>>> import numpy as np
>>> from numpy import linalg as LA
>>> np.set_printoptions(suppress=True, linewidth=160)
>>> A = np.loadtxt("data.csv", delimiter=",")
>>> print(A.round(3))
[[ 1.744 -0.083 -2.44 ]
 [ 0.     2.998 -0.103]
 [-2.441 -0.06  -1.743]]
>>> M2 = LA.inv(A)
>>> print(np.allclose(M2, A.T))
False
>>> print(round(LA.det(A) * LA.det(M2), 3))
1.0
>>> print(M2.round(3) + 0)
[[ 0.194  0.    -0.271]
 [-0.009  0.333 -0.007]
 [-0.271 -0.011 -0.194]]
>>> print((np.abs(M2) > 1e-9).astype(int))
[[1 0 1]
 [1 1 1]
 [1 1 1]]
>>> print(np.round(LA.cond(A), 3))
1.0
>>> hat = np.triu(np.array([[-4, -5, -7], [-4, 6, 1], [-6, -7, 4]]), 1) + np.eye(3)
>>> M2 = hat @ A @ LA.inv(hat)
>>> print(np.round(hat @ A - A @ hat, 3))
[[ 17.088  -5.856  25.001]
 [ -2.441  -0.06   -4.741]
 [  0.    -12.206 -17.029]]
>>> print(round(float(LA.det(M2)), 3))
-27.0
>>> print(M2.round(3))
[[ 18.832  79.503  62.593]
 [ -2.441  -9.267  -9.666]
 [ -2.441 -12.266  -6.566]]
>>> print(np.round(np.poly(M2), 3))
[ 1.    -2.999 -8.998 27.   ]
>>> cov = A.T @ A
>>> print((A @ A.T).shape)
(3, 3)
>>> print(LA.matrix_rank(cov))
3
>>> arr = np.loadtxt("w.csv", delimiter=",")
>>> print(arr)
[[17. -6.  2. -7.]
 [-6.  5.  1. -3.]
 [ 2.  1. 13. -7.]
 [-7. -3. -7. 14.]]
>>> print(arr[0] @ arr[3])
-213.0
>>> print(np.round(LA.norm(arr, axis=0), 3))
[19.442  8.426 14.933 17.407]
>>> print(LA.norm(arr, axis=1).argmax())
0
>>> print(round(LA.norm(arr) ** 2 / LA.norm(arr, 2) ** 2, 3))
1.465
>>> print(round(LA.norm(arr, 1), 3), round(float(LA.norm(arr, np.inf)), 3))
32.0 32.0
>>> print(round(float(LA.norm(arr, 2)), 3))
25.797
